% python3 -q
>>> import numpy as np
>>> from numpy import linalg as LA
>>> np.set_printoptions(suppress=True, linewidth=120)
>>> def rd(a):
...     return np.round(a, 4) + 0
... 
>>> mat = np.loadtxt("m.csv", delimiter=",")
>>> mat
array([[-15.6503,   0.8154, -13.1176],
       [ -9.2434,  -0.3578,  -6.6915],
       [ -9.1248,  -0.3784,  -6.5802],
       [ -8.1817,  -0.5387,  -5.7086],
       [ -5.9404,  -0.8829,  -3.7552],
       [ -5.9074,  -0.8874,  -3.7279],
       [ -5.7333,  -0.9106,  -3.585 ],
       [ -5.4999,  -0.9407,  -3.3957],
       [ -4.9383,  -1.0068,  -2.9521],
       [ -2.9034,  -1.1231,  -1.521 ],
       [ -2.6247,  -1.1129,  -1.3523],
       [ -2.2221,  -1.0788,  -1.1226],
       [ -0.8429,  -0.6606,  -0.4503],
       [ -0.5492,  -0.4734,  -0.3115],
       [ -0.5036,  -0.4403,  -0.2889],
       [ -0.4056,  -0.3651,  -0.2387],
       [ -0.1021,  -0.0997,  -0.0658],
       [ -0.0177,  -0.0177,  -0.0118],
       [  0.5674,   0.6232,   0.4572],
       [  1.2528,   1.4323,   1.2172],
       [  2.443 ,   2.7379,   2.8837],
       [  5.1112,   5.0861,   7.1855],
       [  6.9486,   6.4078,  10.2817],
       [  8.6323,   7.4892,  13.1482],
       [ 16.2688,  11.5148,  26.2163],
       [ 20.4704,  13.3672,  33.3927]])
>>> rd(LA.norm(mat, 1)), rd(LA.norm(mat, np.inf))
(np.float64(149.6592), np.float64(67.2303))
>>> rd(mat[2] @ mat[6])
np.float64(76.2498)
>>> rd(LA.norm(mat, 2))
np.float64(65.1945)
>>> rd(LA.norm(mat[2], 1)), rd(LA.norm(mat[2], np.inf))
(np.float64(16.0834), np.float64(9.1248))
>>> arr = np.load("case7.npy")
>>> rd(arr)
array([[-0.937 ,  0.0028, -0.2751],
       [ 0.1004, -0.3304,  0.2836],
       [ 0.    , -0.2416, -0.3123],
       [ 0.    , -0.9061, -0.1218],
       [ 0.3346,  0.1069, -0.8553]])
>>> rd(LA.norm(arr, axis=0))
array([1., 1., 1.])
>>> rd(LA.svd(arr, compute_uv=False))
array([1., 1., 1.])
>>> rd(arr.T @ arr)
array([[1., 0., 0.],
       [0., 1., 0.],
       [0., 0., 1.]])
>>> t3 = np.stack([arr, -2 * arr, arr[::-1]])
>>> rd(t3.sum(axis=0))
array([[ 1.2716,  0.1041, -0.5802],
       [-0.1004, -0.5757, -0.4054],
       [ 0.    ,  0.    ,  0.    ],
       [ 0.1004,  0.5757,  0.4054],
       [-1.2716, -0.1041,  0.5802]])
>>> rd(LA.norm(t3, axis=(1, 2)))
array([1.7321, 3.4641, 1.7321])
>>> LA.matrix_rank(t3)
array([3, 3, 3])
>>> t3.shape
(3, 5, 3)
>>> (t3 @ arr.T).shape
(3, 5, 5)
>>> hat = arr @ LA.solve(arr.T @ arr, arr.T)
>>> rd(np.diag(hat))
array([0.9536, 0.1996, 0.1559, 0.8359, 0.8549])
>>> rd(hat)
array([[ 0.9536, -0.173 ,  0.0852,  0.031 , -0.078 ],
       [-0.173 ,  0.1996, -0.0087,  0.2648, -0.2442],
       [ 0.0852, -0.0087,  0.1559,  0.257 ,  0.2413],
       [ 0.031 ,  0.2648,  0.257 ,  0.8359,  0.0074],
       [-0.078 , -0.2442,  0.2413,  0.0074,  0.8549]])
>>> rd(LA.eigvalsh(hat))
array([0., 0., 1., 1., 1.])
>>> rd(hat @ arr[:, 0])
array([-0.937 ,  0.1004,  0.    ,  0.    ,  0.3346])
>>> B = np.c_[arr[:, :2] @ np.array([[5, -2], [3, -1]]), np.array([5, 3, 3, 1, 5])]
>>> rd(B)
array([[-4.6766,  1.8712,  5.    ],
       [-0.4892,  0.1296,  3.    ],
       [-0.7249,  0.2416,  3.    ],
       [-2.7183,  0.9061,  1.    ],
       [ 1.9938, -0.7762,  5.    ]])
>>> rd(LA.lstsq(arr, B[:, 0])[0])
array([5., 3., 0.])
>>> B = arr / np.sqrt((arr ** 2).mean(axis=1, keepdims=True))
>>> LA.matrix_rank(arr - arr.mean(axis=1, keepdims=True))
np.int64(2)
>>> B = np.array([[1, 1], [1, -1]])
>>> rng = np.random.default_rng(213)
>>> A = np.kron(B, np.kron(B, B))[rng.permutation(8)][:2]
>>> A
array([[ 1, -1, -1,  1, -1,  1,  1, -1],
       [ 1,  1, -1, -1,  1,  1, -1, -1]])
>>> B = A[0, 0] * A[1:] - np.outer(A[1:, 0], A[0])
>>> B
array([[ 0,  2,  0, -2,  2,  0, -2,  0]])
>>> A[:, 0] / A[0, 0]
array([1., 1.])
>>> B = np.array([[1, -2], [-2, 0], [0, 1], [0, 0], [0, -3], [2, -3], [2, -1], [-1, 2]])
>>> A @ B
array([[  8,  -6],
       [  0, -10]])
>>> np.einsum("ik,kj->ij", A, B)
array([[  8,  -6],
       [  0, -10]])
>>> np.einsum("ij,ij->i", A, A)
array([8, 8])
>>> B.T @ A.T
array([[  8,   0],
       [ -6, -10]])
>>> B = A + rng.integers(-2, 3, (2, 1)) @ rng.integers(-2, 3, (1, 8))
>>> B
array([[ 0,  1, -1,  3,  1, -1,  2, -2],
       [ 2, -1, -1, -3, -1,  3, -2,  0]])
>>> B - A
array([[-1,  2,  0,  2,  2, -2,  1, -1],
       [ 1, -2,  0, -2, -2,  2, -1,  1]])
>>> W0 = np.loadtxt("dump.csv", delimiter=",")
>>> W0
array([[ 2.,  2.,  2.,  2.,  2.,  2.,  2.,  2.],
       [ 2.,  4.,  4.,  4.,  4.,  4.,  4.,  4.],
       [ 2.,  4.,  6.,  6.,  6.,  6.,  6.,  6.],
       [ 2.,  4.,  6.,  8.,  8.,  8.,  8.,  8.],
       [ 2.,  4.,  6.,  8., 10., 10., 10., 10.],
       [ 2.,  4.,  6.,  8., 10., 12., 12., 12.],
       [ 2.,  4.,  6.,  8., 10., 12., 14., 14.],
       [ 2.,  4.,  6.,  8., 10., 12., 14., 16.]])
>>> def softmax(z):
...     e = np.exp(z - z.max(axis=-1, keepdims=True))
...     return e / e.sum(axis=-1, keepdims=True)
... 
>>> rd(softmax(W0[5]))
array([0.    , 0.0001, 0.0008, 0.0058, 0.0429, 0.3168, 0.3168, 0.3168])
>>> S = W0 @ W0.T / np.sqrt(8)
>>> rd(softmax(S)[5] @ W0)
array([ 2.    ,  4.    ,  6.    ,  8.    , 10.    , 12.    , 14.    , 15.9996])
>>> softmax(S).round(6).argmax(axis=1)
array([7, 7, 7, 7, 7, 7, 7, 7])
